$ ipython --no-banner

In [1]: import numpy as np

In [2]: from numpy import linalg as LA

In [3]: np.set_printoptions(suppress=True, linewidth=100)

In [4]: rnd = lambda a: np.round(a, 2) + 0

In [5]: feats = np.array([[6, 8, 4], [6, 1, 8], [0, 8, 9], [3, 0, 8]])

In [6]: feats[:, 0] = -3 * feats[:, 1]

In [7]: feats
Out[7]: 
array([[-24,   8,   4],
       [ -3,   1,   8],
       [-24,   8,   9],
       [  0,   0,   8]])

In [8]: Uu, sig, vt = LA.svd(feats)

In [9]: evecs = vt[:(sig > 1e-8).sum()]

In [10]: rng = np.random.default_rng(6511)

In [11]: vec = feats[2] + -3 * feats[1] + rng.integers(2) * np.eye(3)[2]

In [12]: vec
Out[12]: array([-15.,   5., -15.])

In [13]: np.allclose(evecs.T @ evecs @ vec, vec)
Out[13]: True

In [14]: rnd(LA.norm(feats, 2) / LA.norm(feats))
Out[14]: np.float64(0.96)

In [15]: LA.matrix_rank(feats, rtol=0.1)
Out[15]: np.int64(2)

In [16]: np.argsort(-LA.norm(feats, axis=0).round(6), kind="stable")[:3]
Out[16]: array([0, 2, 1])

In [17]: sig = 20 * 0.2 ** np.arange(3)

In [18]: mat = rng.normal(size=(23, 3)) * rng.permutation(sig)

In [19]: rnd(mat)
Out[19]: 
array([[ -0.78,   0.36, -40.08],
       [ -0.47,   2.85,  15.5 ],
       [ -0.85,   2.57,  47.43],
       [  0.21,   1.43,   9.1 ],
       [  0.58,   0.9 ,  -2.42],
       [  0.77,  -0.52,   1.97],
       [ -1.64,  -0.85,   3.66],
       [ -0.52,  -3.57,  18.2 ],
       [  1.57,   4.08,  -1.46],
       [ -1.34,  -2.92,   4.69],
       [  0.64,  -2.2 , -19.21],
       [ -0.52,   3.02, -32.14],
       [ -2.48,   3.26, -14.49],
       [  0.16,   0.99,  17.81],
       [ -0.05,   0.41, -10.68],
       [  0.75,  -7.74,   2.53],
       [ -0.43,   5.47,   2.52],
       [  0.16,   3.63,   2.45],
       [ -0.85,  -4.05,   0.75],
       [  1.31,  -4.15,  -3.3 ],
       [  0.5 ,  -2.42,  15.48],
       [  0.67,   0.75, -12.02],
       [ -1.24, -12.66, -10.38]])

In [20]: O, evecs = LA.qr(mat[:, :1])[0], LA.qr(mat[:, 1:])[0]

In [21]: sig = LA.svd(O.T @ evecs, compute_uv=False)

In [22]: print(rnd(sig))
[0.06]

In [23]: rnd(LA.norm(O @ O.T - evecs @ evecs.T, 2))
Out[23]: np.float64(1.0)

In [24]: (sig > 0.9).sum()
Out[24]: np.int64(0)

In [25]: Y = np.array([[-1, -2, 0, -3], [-3, -2, 0, -2], [3, -2, -1, 0], [3, 2, 3, 0]])

In [26]: A = np.triu(Y, 1)

In [27]: print(A)
[[ 0 -2  0 -3]
 [ 0  0  0 -2]
 [ 0  0  0  0]
 [ 0  0  0  0]]

In [28]: Uu, sig, vt = LA.svd(A)

In [29]: rnd(sig)
Out[29]: array([4., 1., 0., 0.])

In [30]: Y = Uu[:, :2] @ np.diag(sig[:2]) @ vt[:2]

In [31]: LA.matrix_rank(A, rtol=0.05)
Out[31]: np.int64(2)

In [32]: print(rnd(np.abs(A - Y).max()))
0.0

In [33]: rnd(Y)
Out[33]: 
array([[ 0., -2.,  0., -3.],
       [ 0.,  0.,  0., -2.],
       [ 0.,  0.,  0.,  0.],
       [ 0.,  0.,  0.,  0.]])

In [34]: print(rnd(LA.norm(A - Y) / LA.norm(A)))
0.0

In [35]: W0 = np.loadtxt("data.csv", delimiter=",")

In [36]: print(W0)
[[0. 0. 1.]
 [0. 1. 0.]
 [1. 0. 0.]]

In [37]: print([round(float(LA.det(W0[:i, :i])), 2) + 0 for i in range(1, 4)])
[0.0, 0.0, -1.0]

In [38]: rnd(LA.det(W0))
Out[38]: np.float64(-1.0)

In [39]: print(rnd(np.sort(np.abs(LA.eigvals(W0)))))
[1. 1. 1.]

In [40]: (W0 != 0).astype(int)
Out[40]: 
array([[0, 0, 1],
       [0, 1, 0],
       [1, 0, 0]])

In [41]: (LA.matrix_power((W0 != 0) + (W0.T != 0) + np.eye(3), 3) > 0).astype(int)
Out[41]: 
array([[1, 0, 1],
       [0, 1, 0],
       [1, 0, 1]])

In [42]: W0 @ W0
Out[42]: 
array([[1., 0., 0.],
       [0., 1., 0.],
       [0., 0., 1.]])

In [43]: np.flatnonzero(LA.matrix_power((W0 != 0) + (W0.T != 0) + np.eye(3), 3)[0])
Out[43]: array([0, 2])

In [44]: rnd(LA.det(W0))
Out[44]: np.float64(-1.0)

In [45]: rnd(np.sort(LA.eigvals(W0).real))
Out[45]: array([-1.,  1.,  1.])

In [46]: K = np.load("m.npy")

In [47]: rnd(K)
Out[47]: 
array([[ 0.95,  0.23, -0.14, -0.14],
       [ 0.23, -0.14,  0.68,  0.68],
       [-0.14,  0.68,  0.59, -0.41],
       [-0.14,  0.68, -0.41,  0.59]])

In [48]: vec = np.array([0, 2, 0, 2])

In [49]: h1 = np.maximum(K @ vec, 0)

In [50]: rnd(h1)
Out[50]: array([0.18, 1.09, 0.55, 2.55])

In [51]: print(rnd(K * (h1 > 1e-9)[:, None]))
[[ 0.95  0.23 -0.14 -0.14]
 [ 0.23 -0.14  0.68  0.68]
 [-0.14  0.68  0.59 -0.41]
 [-0.14  0.68 -0.41  0.59]]

In [52]: np.flatnonzero(h1 > 1e-9)
Out[52]: array([0, 1, 2, 3])

In [53]: rnd(np.tanh(K @ vec))
Out[53]: array([0.18, 0.8 , 0.5 , 0.99])

In [54]: rnd(np.maximum(K @ (3 * vec), 0))
Out[54]: array([0.55, 3.27, 1.64, 7.64])
